% python3 -q
>>> import numpy as np
>>> from numpy import linalg as LA
>>> np.set_printoptions(precision=3, suppress=True, linewidth=120, sign=" ")
>>> def tidy(a):
...     return np.round(a, 3) + 0
... 
>>> other = np.array([[1, 7, 3, 2, 6, 7],
...     [0, 0, 4, 1, 5, 8],
...     [1, 7, 6, 6, 0, 2],
...     [7, 5, 9, 6, 4, 4],
...     [4, 2, 0, 1, 9, 5],
...     [4, 5, 1, 7, 9, 7]])
>>> data = np.tril(other)
>>> print(data)
[[ 1  0  0  0  0  0]
 [ 0  0  0  0  0  0]
 [ 1  7  6  0  0  0]
 [ 7  5  9  6  0  0]
 [ 4  2  0  1  9  0]
 [ 4  5  1  7  9  7]]
>>> print(tidy(np.sort(LA.eigvals(data))))
[ 0.  1.  6.  6.  7.  9.]
>>> print(data @ data)
[[   1    0    0    0    0    0]
 [   0    0    0    0    0    0]
 [   7   42   36    0    0    0]
 [  58   93  108   36    0    0]
 [  47   23    9   15   81    0]
 [ 118   95   76  100  144   49]]
>>> print(np.prod(np.diag(data)), tidy(LA.det(data)))
0 0.0
>>> print(LA.matrix_rank(data, rtol=0.1))
4
>>> print([round(float(x), 3) for x in LA.svd(data, compute_uv=False)[:3]])
[19.807, 12.213, 5.666]
>>> print(tidy(LA.norm(data, 2) / LA.norm(data)))
0.808
>>> left, sigma, VT = LA.svd(data)
>>> print(np.argmax(sigma[:-1] / (sigma[1:] + 1e-6)) + 1)
5
>>> print(tidy(sigma))
[ 19.807  12.213   5.666   5.194   0.668   0.   ]
>>> other = left[:, :5] @ np.diag(sigma[:5]) @ VT[:5]
>>> print(tidy(LA.norm(data - other, 2)), tidy(sigma[5]))
0.0 0.0
>>> print(LA.matrix_rank(data, rtol=0.05))
4
>>> print(tidy(np.abs(data - other).max()))
0.0
>>> print(tidy(other))
[[ 1.  0.  0.  0.  0.  0.]
 [ 0.  0.  0.  0.  0.  0.]
 [ 1.  7.  6.  0.  0.  0.]
 [ 7.  5.  9.  6.  0.  0.]
 [ 4.  2.  0.  1.  9.  0.]
 [ 4.  5.  1.  7.  9.  7.]]
>>> print(LA.matrix_rank(other))
5
>>> r0 = np.array([9, 7, 9])
>>> print(np.polyval(r0, data[4]))
[ 181   59    9   25  801    9]
>>> print(np.convolve(data[4], r0))
[ 36  46  50  27  88  72  81   0]
>>> mat = np.load("out15.npy")
>>> print(tidy(mat))
[[ 0.222  0.167  0.     0.167  0.     0.111  0.056  0.     0.111  0.167]
 [ 0.188  0.125  0.188  0.062  0.125  0.062  0.125  0.125  0.     0.   ]
 [ 0.111  0.167  0.111  0.     0.     0.167  0.111  0.111  0.167  0.056]
 [ 0.056  0.     0.056  0.222  0.056  0.111  0.167  0.167  0.056  0.111]
 [ 0.087  0.087  0.087  0.043  0.174  0.13   0.043  0.13   0.087  0.13 ]
 [ 0.     0.15   0.05   0.15   0.15   0.15   0.1    0.05   0.1    0.1  ]
 [ 0.     0.118  0.059  0.118  0.176  0.     0.176  0.176  0.118  0.059]
 [ 0.     0.     0.071  0.     0.     0.071  0.143  0.286  0.214  0.214]
 [ 0.143  0.095  0.143  0.095  0.143  0.     0.095  0.095  0.095  0.095]
 [ 0.062  0.188  0.     0.188  0.062  0.062  0.125  0.125  0.125  0.062]]
>>> # row-stochastic, so 1 is an eigenvalue
>>> x0 = np.array([-1, 0, -3, -6, 0, -2, 9, -1, -7, 3])
>>> target = mat @ x0
>>> print(tidy(target))
[-1.222 -0.25  -0.889 -0.5   -0.826 -0.9   -0.118 -0.214 -0.762 -1.   ]
>>> print(tidy(LA.solve(mat.T, mat[7])))
[ 0.  0.  0.  0.  0.  0.  0.  1.  0.  0.]
